$ ipython --no-banner

In [1]: import numpy as np

In [2]: np.set_printoptions(precision=3, suppress=True, linewidth=120)

In [3]: tidy = lambda a: np.round(a, 3) + 0

In [4]: mat = np.load("block15.npy")

In [5]: mat
Out[5]: 
array([[1, 0],
       [0, 1]])

In [6]: T = np.stack([mat, -2 * mat, mat[::-1]])

In [7]: tidy(np.linalg.det(T))
Out[7]: array([ 1.,  4., -1.])

In [8]: np.linalg.matrix_rank(T.reshape(3, -1))
Out[8]: np.int64(2)

In [9]: (T @ mat.T).shape
Out[9]: (3, 2, 2)

In [10]: np.linalg.matrix_rank(T)
Out[10]: array([2, 2, 2])

In [11]: T.sum(axis=0)
Out[11]: 
array([[-1,  1],
       [ 1, -1]])

In [12]: other = mat / np.sqrt((mat ** 2).mean(axis=1, keepdims=True))

In [13]: np.linalg.matrix_rank(other) == np.linalg.matrix_rank(mat)
Out[13]: np.True_

In [14]: M = np.load("dump.npy")

In [15]: M
Out[15]: 
array([[ 1.8, -1. ,  0.2, -1. ],
       [ 0.1,  0.4, -0.5, 23. ],
       [-1.3,  0.1,  1.4,  7. ],
       [-1.1,  0.9,  0.4, -4. ]])

In [16]: # row 1 is much longer than the rest

In [17]: r0, r1 = mat[0], mat[1]

In [18]: r0 @ r0
Out[18]: np.int64(1)

In [19]: r0 @ r1
Out[19]: np.int64(0)

In [20]: p = (r0 @ r1) / (r0 @ r0) * r0

In [21]: tidy(np.linalg.norm(r0 + r1) ** 2 + np.linalg.norm(r0 - r1) ** 2)
Out[21]: np.float64(4.0)

In [22]: np.linalg.matrix_rank(np.outer(r0, r1))
Out[22]: np.int64(1)

In [23]: np.outer(r0, r1)
Out[23]: 
array([[0, 1],
       [0, 0]])

In [24]: (r1 - p) @ r0
Out[24]: np.float64(0.0)

In [25]: p
Out[25]: array([0., 0.])

In [26]: tidy(np.linalg.det(M))
Out[26]: np.float64(-39.558)

In [27]: np.allclose(M, M.T)
Out[27]: False

In [28]: m1 = np.array([[0, 0, -3, -2], [0, 1, 0, 0], [-3, 0, 1, -3]])

In [29]: m1[:, 3] = -2 * m1[:, 0]

In [30]: m1
Out[30]: 
array([[ 0,  0, -3,  0],
       [ 0,  1,  0,  0],
       [-3,  0,  1,  6]])

In [31]: other = m1 / np.linalg.norm(m1, axis=1)
---------------------------------------------------------------------------
ValueError                                Traceback (most recent call last)
Cell In[31], line 1
----> 1 other = m1 / np.linalg.norm(m1, axis=1)

ValueError: operands could not be broadcast together with shapes (3,4) (3,) 

In [32]: other = m1 / np.linalg.norm(m1, axis=1, keepdims=True)

In [33]: C2 = other @ other.T

In [34]: tidy(C2)
Out[34]: 
array([[ 1.   ,  0.   , -0.147],
       [ 0.   ,  1.   ,  0.   ],
       [-0.147,  0.   ,  1.   ]])

In [35]: (np.abs(C2) > 0.9).astype(int)
Out[35]: 
array([[1, 0, 0],
       [0, 1, 0],
       [0, 0, 1]])

In [36]: tidy(np.linalg.norm(other, axis=1))
Out[36]: array([1., 1., 1.])
